$ python -q
>>> import numpy as np
>>> import numpy.linalg as la
>>> np.set_printoptions(precision=3, suppress=True, linewidth=200, legacy="1.25")
>>> F = np.loadtxt("w.csv", delimiter=",")
>>> F
array([[0., 1., 0., 0.],
       [0., 0., 0., 3.],
       [0., 2., 0., 0.],
       [4., 2., 0., 0.]])
>>> [round(float(x), 3) for x in la.svd(F, compute_uv=False)[:3]]
[4.608, 3.0, 1.941]
>>> round(float(la.norm(F, 2) / la.norm(F)), 3)
0.79
>>> A2 = F / np.sqrt((F ** 2).mean(axis=1, keepdims=True))
>>> la.matrix_rank(F - F.mean(axis=1, keepdims=True))
3
>>> la.matrix_rank(A2) == la.matrix_rank(F)
True
>>> la.norm(A2, axis=1)
array([2., 2., 2., 2.])
>>> np.abs(np.diag(la.qr(F)[1])) > 1e-9
array([ True,  True, False,  True])
>>> U, sv, VT = la.svd(F, full_matrices=False)
>>> np.round(VT @ VT.T, 3) + 0
array([[1., 0., 0., 0.],
       [0., 1., 0., 0.],
       [0., 0., 1., 0.],
       [0., 0., 0., 1.]])
>>> np.round(U.T @ U, 3) + 0
array([[1., 0., 0., 0.],
       [0., 1., 0., 0.],
       [0., 0., 1., 0.],
       [0., 0., 0., 1.]])
>>> print(np.abs(U[:, 0]).round(6).argmax())
3
>>> sv
array([4.608, 3.   , 1.941, 0.   ])
>>> np.round(np.sqrt((sv ** 2).sum()), 3), round(float(la.norm(F)), 3)
(5.831, 5.831)
>>> np.abs(VT[0])
array([0.837, 0.547, 0.   , 0.   ])
>>> r = la.matrix_rank(F)
>>> r
3
>>> ns = la.svd(F)[2][r:].T
>>> [int(la.matrix_rank(F[:, :j + 1])) for j in range(4)]
[1, 2, 2, 3]
>>> print([int(la.matrix_rank(F[:i])) for i in range(1, len(F) + 1)])
[1, 2, 2, 3]
>>> print(F @ ns)
[[0.]
 [0.]
 [0.]
 [0.]]
>>> print(np.allclose(F @ ns, 0))
True
>>> ns @ ns.T
array([[0., 0., 0., 0.],
       [0., 0., 0., 0.],
       [0., 0., 1., 0.],
       [0., 0., 0., 0.]])
>>> la.matrix_rank(F.T @ F), la.matrix_rank(F @ F.T)
(3, 3)
>>> [int(la.matrix_rank(np.delete(F, i, axis=0))) for i in range(4)]
[3, 2, 3, 2]
>>> u = np.array([3, 7, 6, 7])
>>> mat = 5 * np.eye(4) + np.outer(u, u)
>>> print(mat)
[[14. 21. 18. 21.]
 [21. 54. 42. 49.]
 [18. 42. 41. 42.]
 [21. 49. 42. 54.]]
>>> vec = np.ones(4)
>>> for _ in range(4):
...     vec = mat @ vec
...     vec /= la.norm(vec)
...     print(round(vec @ mat @ vec, 3))
... 
147.987
148.0
148.0
148.0
>>> vec
array([0.251, 0.585, 0.502, 0.585])
>>> print(round(float(la.eigvalsh(mat)[-1]), 3))
148.0
